In [1]: import numpy as np

In [2]: np.set_printoptions(precision=2, suppress=True, linewidth=120, sign=" ")

In [3]: W0 = np.load("case6.npy")

In [4]: W0
Out[4]: 
array([[ 2,  0,  0],
       [ 0,  0,  0],
       [ 0,  0,  0],
       [ 0,  0,  0]])

In [5]: # column 0 dominates

In [6]: U, s, vt = np.linalg.svd(W0)

In [7]: s
Out[7]: array([ 2.,  0.,  0.])

In [8]: B = U[:, :1] @ np.diag(s[:1]) @ vt[:1]

In [9]: np.linalg.matrix_rank(B)
Out[9]: np.int64(1)

In [10]: np.abs(W0 - B).max()
Out[10]: np.float64(0.0)

In [11]: W2 = np.array([[1, 3, 2], [-1, -5, -5], [-2, 0, -4]])

In [12]: rng = np.random.default_rng(611)

In [13]: J = (rng.random((13, 3)) < 0.25) @ W2

In [14]: J
Out[14]: 
array([[ 0,  0,  0],
       [ 1,  3,  2],
       [ 1,  3,  2],
       [ 0,  0,  0],
       [ 1,  3,  2],
       [ 0,  0,  0],
       [-1, -5, -5],
       [ 0,  0,  0],
       [ 1,  3,  2],
       [ 0,  0,  0],
       [-2,  0, -4],
       [ 0,  0,  0],
       [-2,  0, -4]])

In [15]: Q, Rm = np.linalg.qr(J)

In [16]: np.round(Q.T @ Q, 2) + 0
Out[16]: 
array([[ 1.,  0.,  0.],
       [ 0.,  1.,  0.],
       [ 0.,  0.,  1.]])

In [17]: Q.shape, Rm.shape
Out[17]: ((13, 3), (3, 3))

In [18]: round(float(abs(Rm[0, 0])), 2), round(float(np.linalg.norm(J[:, 0])), 2)
Out[18]: (3.61, 3.61)

In [19]: print(np.round(Q @ Rm, 2) + 0)
[[ 0.  0.  0.]
 [ 1.  3.  2.]
 [ 1.  3.  2.]
 [ 0.  0.  0.]
 [ 1.  3.  2.]
 [ 0.  0.  0.]
 [-1. -5. -5.]
 [ 0.  0.  0.]
 [ 1.  3.  2.]
 [ 0.  0.  0.]
 [-2.  0. -4.]
 [ 0.  0.  0.]
 [-2.  0. -4.]]

In [20]: np.abs(np.diag(Rm))
Out[20]: array([ 3.61,  6.23,  2.27])

In [21]: m1 = np.load("test19.npy")

In [22]: m1
Out[22]: 
array([[ 2,  4,  9,  3],
       [-3, -1,  4, -2],
       [ 0,  2,  7,  1]])

In [23]: # looks like rank 2

In [24]: print(np.round(m1 @ np.linalg.pinv(m1) @ m1, 2) + 0)
[[ 2.  4.  9.  3.]
 [-3. -1.  4. -2.]
 [ 0.  2.  7.  1.]]

In [25]: print(np.unique(m1.round(6), axis=0).shape)
(3, 4)

In [26]: print(np.round(np.trace(np.linalg.pinv(m1) @ m1), 2))
2.0

In [27]: np.abs(np.diag(np.linalg.qr(m1)[1])) > 1e-9
Out[27]: array([ True,  True, False])

In [28]: data = np.loadtxt("out9.csv", delimiter=",")

In [29]: data
Out[29]: 
array([[ 0.33, -0.07, -0.47],
       [-0.07,  0.01,  0.09],
       [-0.47,  0.09,  0.65]])

In [30]: vals, vecs = np.linalg.eigh(data)

In [31]: np.unique(vals.round(6) + 0, return_counts=True)[1]
Out[31]: array([ 2,  1])

In [32]: print(vals.round(2) + 0)
[ 0.  0.  1.]

In [33]: print((vals > 1e-8).sum(), (vals < -1e-8).sum())
1 0

In [34]: np.round(vecs.T @ data @ vecs, 2) + 0
Out[34]: 
array([[ 0.,  0.,  0.],
       [ 0.,  0.,  0.],
       [ 0.,  0.,  1.]])

In [35]: vecs @ np.diag(vals) @ vecs.T
Out[35]: 
array([[ 0.33, -0.07, -0.47],
       [-0.07,  0.01,  0.09],
       [-0.47,  0.09,  0.65]])

In [36]: np.round(vecs.T @ vecs, 2) + 0
Out[36]: 
array([[ 1.,  0.,  0.],
       [ 0.,  1.,  0.],
       [ 0.,  0.,  1.]])

In [37]: labels = rng.permutation(3)

In [38]: print(labels)
[ 2  1  0]

In [39]: B = data[labels][:, labels]

In [40]: np.allclose(B, data)
Out[40]: False

In [41]: np.trace(B)
Out[41]: np.float64(1.0)
